>>> import numpy as np
>>> np.set_printoptions(precision=2, suppress=True, linewidth=120)
>>> J = np.array([[-5, 0, 0, 0, 0, 0, 0],
...     [0, -5, 0, 0, 0, 0, 0],
...     [0, 0, -5, 0, 0, 0, 0],
...     [0, 0, 0, 0, 0, 0, 0],
...     [0, 0, 0, 0, 2, 0, 0],
...     [0, 0, 0, 0, 0, -5, 0],
...     [0, 0, 0, 0, 0, 0, -1]])
>>> J
array([[-5,  0,  0,  0,  0,  0,  0],
       [ 0, -5,  0,  0,  0,  0,  0],
       [ 0,  0, -5,  0,  0,  0,  0],
       [ 0,  0,  0,  0,  0,  0,  0],
       [ 0,  0,  0,  0,  2,  0,  0],
       [ 0,  0,  0,  0,  0, -5,  0],
       [ 0,  0,  0,  0,  0,  0, -1]])
>>> vals, V = np.linalg.eigh(J)
>>> np.abs(V[:, -1])
array([0., 0., 0., 0., 1., 0., 0.])
>>> (vals > 1e-8).sum(), (vals < -1e-8).sum()
(np.int64(1), np.int64(5))
>>> vals
array([-5., -5., -5., -5., -1.,  0.,  2.])
>>> V.T @ V
array([[1., 0., 0., 0., 0., 0., 0.],
       [0., 1., 0., 0., 0., 0., 0.],
       [0., 0., 1., 0., 0., 0., 0.],
       [0., 0., 0., 1., 0., 0., 0.],
       [0., 0., 0., 0., 1., 0., 0.],
       [0., 0., 0., 0., 0., 1., 0.],
       [0., 0., 0., 0., 0., 0., 1.]])
>>> np.prod(np.diag(J)), np.round(np.linalg.det(J), 2)
(np.int64(0), np.float64(0.0))
>>> [int(np.linalg.matrix_rank(np.linalg.matrix_power(J, p))) for p in range(1, 8)]
[6, 6, 6, 6, 6, 6, 6]
>>> np.linalg.matrix_rank(J - J[0, 0] * np.eye(7))
np.int64(3)
>>> J @ J
array([[25,  0,  0,  0,  0,  0,  0],
       [ 0, 25,  0,  0,  0,  0,  0],
       [ 0,  0, 25,  0,  0,  0,  0],
       [ 0,  0,  0,  0,  0,  0,  0],
       [ 0,  0,  0,  0,  4,  0,  0],
       [ 0,  0,  0,  0,  0, 25,  0],
       [ 0,  0,  0,  0,  0,  0,  1]])
>>> K = np.loadtxt("block10.csv", delimiter=",")
>>> K
array([[ -0.03,   0.  ,   0.52,  13.22,   3.99,  -0.11,  -0.07,   0.  ,  -4.45],
       [ -0.42,  -2.72,  -0.14,   5.4 , -21.78,   0.01,  -0.02,  -0.04,   0.26],
       [ -0.41,   0.92,  -0.15,  -5.37, -13.1 ,  -0.05,   0.02,   0.06,   3.62],
       [ -0.88,  -2.04,  -0.19,   6.69,   7.46,  -0.18,   0.05,   0.  ,   2.88],
       [ -0.03,   0.  ,   0.09,  -2.9 ,  -3.69,   0.25,  -0.16,  -0.02,  -0.55],
       [  0.16,  -0.89,   0.27,   6.83, -17.41,  -0.36,  -0.01,  -0.01,  -2.81],
       [ -1.96,  -0.22,  -0.11,   2.13,  16.63,   0.16,  -0.13,  -0.11,  -1.97],
       [ -0.84,  -2.14,   0.02,  -0.01, -11.88,  -0.31,  -0.09,  -0.01,   2.01],
       [  0.4 ,   1.02,  -0.42,  -5.64,   0.82,   0.22,  -0.05,   0.05,  -5.1 ],
       [  0.2 ,  -1.61,   0.36,  -0.5 ,  -1.56,   0.07,   0.03,  -0.04,  -3.15],
       [ -0.07,  -0.61,  -0.11,  -9.32,  -0.21,  -0.08,  -0.01,   0.06,   1.83],
       [ -1.74,  -2.45,  -0.05,  -4.16,  -5.53,   0.  ,  -0.03,  -0.11,   1.89],
       [ -0.4 ,   2.33,  -0.06,   6.31, -11.94,  -0.2 ,  -0.02,  -0.02,   0.41],
       [ -0.29,   1.76,   0.2 ,   1.73,   6.36,  -0.06,  -0.09,   0.03,   1.93],
       [ -1.36,  -0.38,   0.28,  10.25,  10.59,  -0.19,  -0.01,   0.  ,  -0.55],
       [  1.2 ,  -0.65,  -0.32,  -2.89,   2.87,   0.04,  -0.13,  -0.02,  -1.62],
       [ -0.56,  -1.25,  -0.15,  -1.75,  12.39,  -0.11,   0.07,  -0.02,   3.38],
       [ -0.14,   0.64,  -0.08,  -3.09,   0.34,  -0.06,   0.06,  -0.01,  -3.57],
       [ -0.46,  -1.75,   0.36,   6.02,   1.76,  -0.08,  -0.09,   0.01,  -0.02],
       [  0.98,   1.58,   0.05,  -5.05,  -1.36,  -0.26,   0.03,  -0.04,  -2.8 ],
       [ -0.75,  -1.93,   0.2 ,  -7.25, -13.21,   0.04,   0.2 ,   0.05,  -1.13],
       [  0.37,   2.38,  -0.25,   7.93,  16.86,  -0.06,  -0.03,  -0.03,   0.4 ],
       [ -0.03,  -1.03,   0.02,   0.34,   1.86,  -0.2 ,  -0.04,   0.03,  -3.23],
       [ -0.34,  -1.84,  -0.09,  13.56,   6.31,   0.15,  -0.08,   0.02,   0.94],
       [ -1.44,   2.43,  -0.16,   1.73, -21.09,   0.25,  -0.01,   0.01,   0.14],
       [  0.31,   0.95,   0.08,  -1.21,  -0.06,  -0.08,  -0.01,  -0.06,  -0.54],
       [ -0.45,   0.49,  -0.01,   2.83,  -5.34,   0.11,   0.11,   0.02,  -0.03],
       [  0.35,  -0.14,  -0.33,  -6.62,  -5.02,  -0.18,  -0.11,  -0.01,   3.16],
       [  0.59,   0.87,   0.49,  -1.43,  -2.39,  -0.08,   0.05,   0.01,   3.01],
       [  0.28,  -0.66,   0.01,  -0.63,  -5.13,   0.26,  -0.05,  -0.06,   2.46],
       [ -0.66,   0.65,   0.32,   3.85,  -6.21,   0.4 ,  -0.09,   0.  ,   4.16],
       [  0.21,   2.03,   0.05,  -6.02,  -5.65,   0.3 ,   0.  ,   0.06,   0.49]])
>>> vec = np.array([5, -1, -8, 2, 7, 6, 9, -4, 9])
>>> y = K @ vec
>>> np.linalg.solve(K.T @ K, K.T @ y)
array([ 5., -1., -8.,  2.,  7.,  6.,  9., -4.,  9.])
>>> np.linalg.lstsq(K, y)[0]
array([ 5., -1., -8.,  2.,  7.,  6.,  9., -4.,  9.])
>>> rng = np.random.default_rng(5904)
>>> y = y + 0.1 * rng.normal(size=32)
>>> print(y)
[   8.86 -137.67  -71.94   90.06  -37.5  -136.37   94.43  -69.98  -46.44  -39.69   -3.27  -35.66  -72.59   59.13
   79.84    8.23  113.22  -36.27   19.25  -43.   -118.65  138.34  -16.33   80.75 -150.02   -8.21  -33.13  -17.42
    5.63  -11.78   -3.14  -47.02]
>>> beta, *_ = np.linalg.lstsq(K, y)
>>> np.round(np.linalg.norm(y - K @ beta), 2)
np.float64(0.5)
>>> beta
array([ 5.01, -1.02, -7.97,  2.  ,  7.  ,  6.07,  9.17, -3.5 ,  9.  ])
